$ ipython --no-banner

In [1]: import numpy as np

In [2]: from numpy import linalg as LA

In [3]: np.set_printoptions(suppress=True, linewidth=140)

In [4]: other = np.array([[-2, -2, 2, 1, 0, 2, -2, 2, 1, -1, 0, 1, 1],
   ...:     [1, 2, -1, 1, 0, 1, -2, -2, 2, 2, -1, 2, -1],
   ...:     [2, 2, 0, -1, 0, 1, 0, -1, 1, -1, 1, -1, 1],
   ...:     [-2, 0, -2, 0, 1, 0, -2, 0, 2, 0, 0, 0, -2],
   ...:     [-2, -2, 2, -1, 0, -1, -2, 2, 0, -2, 1, 0, -1],
   ...:     [2, -2, 2, 2, 2, -2, 1, 0, -2, 0, -1, -2, 2],
   ...:     [2, -2, 1, -2, -2, 2, -1, 1, 1, 1, 2, -2, -1],
   ...:     [-2, -2, 2, -1, -1, -2, -1, 0, 1, 2, -1, 1, 0],
   ...:     [1, 0, -2, 2, -2, -1, 1, 1, 2, 0, 0, 2, 0],
   ...:     [-2, 1, 0, -2, -1, 0, 2, 2, 2, 0, -2, -1, -1],
   ...:     [0, -1, 0, 0, 0, -1, -1, 2, -1, 1, 2, 0, -2],
   ...:     [2, -2, -1, 1, 0, 1, 1, 2, 2, 1, -1, -2, -2],
   ...:     [-2, -1, -1, 0, -1, 2, 0, 2, 0, 0, -2, 1, 2]])

In [5]: J = other + other.T

In [6]: J
Out[6]: 
array([[-4, -1,  4, -1, -2,  4,  0,  0,  2, -3,  0,  3, -1],
       [-1,  4,  1,  1, -2, -1, -4, -4,  2,  3, -2,  0, -2],
       [ 4,  1,  0, -3,  2,  3,  1,  1, -1, -1,  1, -2,  0],
       [-1,  1, -3,  0,  0,  2, -4, -1,  4, -2,  0,  1, -2],
       [-2, -2,  2,  0,  0,  1, -4,  1, -2, -3,  1,  0, -2],
       [ 4, -1,  3,  2,  1, -4,  3, -2, -3,  0, -2, -1,  4],
       [ 0, -4,  1, -4, -4,  3, -2,  0,  2,  3,  1, -1, -1],
       [ 0, -4,  1, -1,  1, -2,  0,  0,  2,  4,  1,  3,  2],
       [ 2,  2, -1,  4, -2, -3,  2,  2,  4,  2, -1,  4,  0],
       [-3,  3, -1, -2, -3,  0,  3,  4,  2,  0, -1,  0, -1],
       [ 0, -2,  1,  0,  1, -2,  1,  1, -1, -1,  4, -1, -4],
       [ 3,  0, -2,  1,  0, -1, -1,  3,  4,  0, -1, -4, -1],
       [-1, -2,  0, -2, -2,  4, -1,  2,  0, -1, -4, -1,  4]])

In [7]: x = np.array([0, 2, 6, 2, -6, 5, 4, 4, 0, 2, -3, 0, 6])

In [8]: y = J @ x

In [9]: y
Out[9]: array([ 40,  -9,   2, -42, -20,  28,  18,  -3,  26,  39, -44, -10,  62])

In [10]: np.round(LA.solve(J, 5 * y), 2) + 0
Out[10]: array([  0.,  10.,  30.,  10., -30.,  25.,  20.,  20.,   0.,  10., -15.,   0.,  30.])
